In [1]: import numpy as np

In [2]: import numpy.linalg as la

In [3]: np.set_printoptions(suppress=True, linewidth=200)

In [4]: J = np.array([[0, 0, 0],
   ...:     [0, 0, 0],
   ...:     [-6, 6, -4],
   ...:     [-9, 9, -6],
   ...:     [6, -6, 4],
   ...:     [-9, 9, -6]])

In [5]: w1 = np.array([[-1, -3], [2, 0], [1, 1]])

In [6]: c = np.array([-1, 2])

In [7]: H = np.maximum(J @ w1 + c, 0)

In [8]: np.round((H > 0).mean(axis=0), 2)
Out[8]: array([0.5 , 0.83])

In [9]: la.matrix_rank(H)
Out[9]: np.int64(2)

In [10]: (H > 0).astype(int)
Out[10]: 
array([[0, 1],
       [0, 1],
       [1, 1],
       [1, 1],
       [0, 0],
       [1, 1]])

In [11]: basis = np.array([[1, -4, 0], [3, 3, -3]])

In [12]: w1 @ basis
Out[12]: 
array([[-10,  -5,   9],
       [  2,  -8,   0],
       [  4,  -1,  -3]])

In [13]: H @ basis
Out[13]: 
array([[  6,   6,  -6],
       [  6,   6,  -6],
       [ 61,  -4, -48],
       [ 89, -11, -69],
       [  0,   0,   0],
       [ 89, -11, -69]])

In [14]: (H @ basis).round(6).argmax(axis=1)
Out[14]: array([0, 0, 0, 0, 0, 0])

In [15]: K = np.array([[2, 2, 1, 0, 3],
    ...:     [2, -2, -1, 4, -1],
    ...:     [1, -1, -4, 3, -1],
    ...:     [0, 4, 3, 4, 1],
    ...:     [3, -1, -1, 1, 4]])

In [16]: q = K.astype(float).copy()

In [17]: for j in range(5):
    ...:     q[:, j] -= q[:, :j] @ (q[:, :j].T @ q[:, j])
    ...:     q[:, j] /= la.norm(q[:, j])
    ...: 

In [18]: np.round(q.T @ q, 2) + 0
Out[18]: 
array([[1., 0., 0., 0., 0.],
       [0., 1., 0., 0., 0.],
       [0., 0., 1., 0., 0.],
       [0., 0., 0., 1., 0.],
       [0., 0., 0., 0., 1.]])

In [19]: K.shape
Out[19]: (5, 5)

In [20]: np.zeros(5, 5)
---------------------------------------------------------------------------
TypeError                                 Traceback (most recent call last)
Cell In[20], line 1
----> 1 np.zeros(5, 5)

TypeError: Cannot interpret '5' as a data type

In [21]: K.mean(axis=0)
Out[21]: array([ 1.6,  0.4, -0.4,  2.4,  1.2])

In [22]: K[:, 5]
---------------------------------------------------------------------------
IndexError                                Traceback (most recent call last)
Cell In[22], line 1
----> 1 K[:, 5]

IndexError: index 5 is out of bounds for axis 1 with size 5

In [23]: np.abs(K).max()
Out[23]: np.int64(4)

In [24]: np.diff(K, axis=0)
Out[24]: 
array([[ 0, -4, -2,  4, -4],
       [-1,  1, -3, -1,  0],
       [-1,  5,  7,  1,  2],
       [ 3, -5, -4, -3,  3]])

In [25]: la.rank(K)
---------------------------------------------------------------------------
AttributeError                            Traceback (most recent call last)
Cell In[25], line 1
----> 1 la.rank(K)

AttributeError: module 'numpy.linalg' has no attribute 'rank'

In [26]: K.sum(axis=0)
Out[26]: array([ 8,  2, -2, 12,  6])

In [27]: np.round(la.eigvalsh(K).min(), 2)
Out[27]: np.float64(-7.31)

In [28]: np.all(la.eigvalsh(K) > 0)
Out[28]: np.False_

In [29]: F = np.array([[1, 0, 0, 0, 0, 0, 0, 0],
    ...:     [0, 2, 0, 0, 0, 0, 0, 0],
    ...:     [0, 0, -2, 0, 0, 0, 0, 0],
    ...:     [0, 0, 0, 0, -1, 0, 0, 0],
    ...:     [0, 0, 0, 0, 0, -1, 0, 0],
    ...:     [0, 0, 0, -1, 0, 0, 0, 0],
    ...:     [0, 0, 0, 0, 0, 0, -2, 0],
    ...:     [0, 0, 0, 0, 0, 0, 0, 2]])

In [30]: cov = F.T @ F

In [31]: np.trace(cov), (F ** 2).sum()
Out[31]: (np.int64(20), np.int64(20))

In [32]: np.round(la.svd(F, compute_uv=False) ** 2, 2)
Out[32]: array([4., 4., 4., 4., 1., 1., 1., 1.])

In [33]: cov
Out[33]: 
array([[1, 0, 0, 0, 0, 0, 0, 0],
       [0, 4, 0, 0, 0, 0, 0, 0],
       [0, 0, 4, 0, 0, 0, 0, 0],
       [0, 0, 0, 1, 0, 0, 0, 0],
       [0, 0, 0, 0, 1, 0, 0, 0],
       [0, 0, 0, 0, 0, 1, 0, 0],
       [0, 0, 0, 0, 0, 0, 4, 0],
       [0, 0, 0, 0, 0, 0, 0, 4]])

In [34]: np.round(la.eigvalsh(cov)[::-1], 2)
Out[34]: array([4., 4., 4., 4., 1., 1., 1., 1.])
